% ipython --no-banner

In [1]: import numpy as np

In [2]: import numpy.linalg as la

In [3]: np.set_printoptions(precision=4, suppress=True, linewidth=160)

In [4]: rd = lambda a: np.round(a, 4) + 0

In [5]: W0 = np.load("block9.npy")

In [6]: print(W0)
[[ 1  1 -1 -1  1  1 -1 -1]
 [ 1 -1 -1  1  1 -1 -1  1]
 [ 1  1  1  1  1  1  1  1]
 [ 1 -1  1 -1  1 -1  1 -1]]

In [7]: left, s = la.svd(W0)
---------------------------------------------------------------------------
ValueError                                Traceback (most recent call last)
Cell In[7], line 1
----> 1 left, s = la.svd(W0)

ValueError: too many values to unpack (expected 2)

In [8]: left, s, Vh = la.svd(W0, full_matrices=False)

In [9]: print(left.shape, s.shape, Vh.shape)
(4, 4) (4,) (4, 8)

In [10]: print(rd(left.T @ W0 @ Vh.T))
[[2.8284 0.     0.     0.    ]
 [0.     2.8284 0.     0.    ]
 [0.     0.     2.8284 0.    ]
 [0.     0.     0.     2.8284]]

In [11]: print(rd(s))
[2.8284 2.8284 2.8284 2.8284]

In [12]: print(rd(s / s[0]))
[1. 1. 1. 1.]

In [13]: print(rd(np.sqrt((s ** 2).sum())), rd(la.norm(W0)))
5.6569 5.6569

In [14]: ang = np.radians(60)

In [15]: Rm = np.eye(8)

In [16]: Rm[0, 0] = Rm[4, 4] = np.cos(ang)

In [17]: Rm[0, 4], Rm[4, 0] = -np.sin(ang), np.sin(ang)

In [18]: print(rd(Rm))
[[ 0.5    0.     0.     0.    -0.866  0.     0.     0.   ]
 [ 0.     1.     0.     0.     0.     0.     0.     0.   ]
 [ 0.     0.     1.     0.     0.     0.     0.     0.   ]
 [ 0.     0.     0.     1.     0.     0.     0.     0.   ]
 [ 0.866  0.     0.     0.     0.5    0.     0.     0.   ]
 [ 0.     0.     0.     0.     0.     1.     0.     0.   ]
 [ 0.     0.     0.     0.     0.     0.     1.     0.   ]
 [ 0.     0.     0.     0.     0.     0.     0.     1.   ]]

In [19]: out = W0 @ Rm.T

In [20]: print(np.allclose(la.norm(W0, axis=1), la.norm(out, axis=1)))
True

In [21]: print(rd(la.det(Rm)), np.trace(Rm))
1.0 7.0

In [22]: print(rd(out))
[[-0.366  1.    -1.    -1.     1.366  1.    -1.    -1.   ]
 [-0.366 -1.    -1.     1.     1.366 -1.    -1.     1.   ]
 [-0.366  1.     1.     1.     1.366  1.     1.     1.   ]
 [-0.366 -1.     1.    -1.     1.366 -1.     1.    -1.   ]]
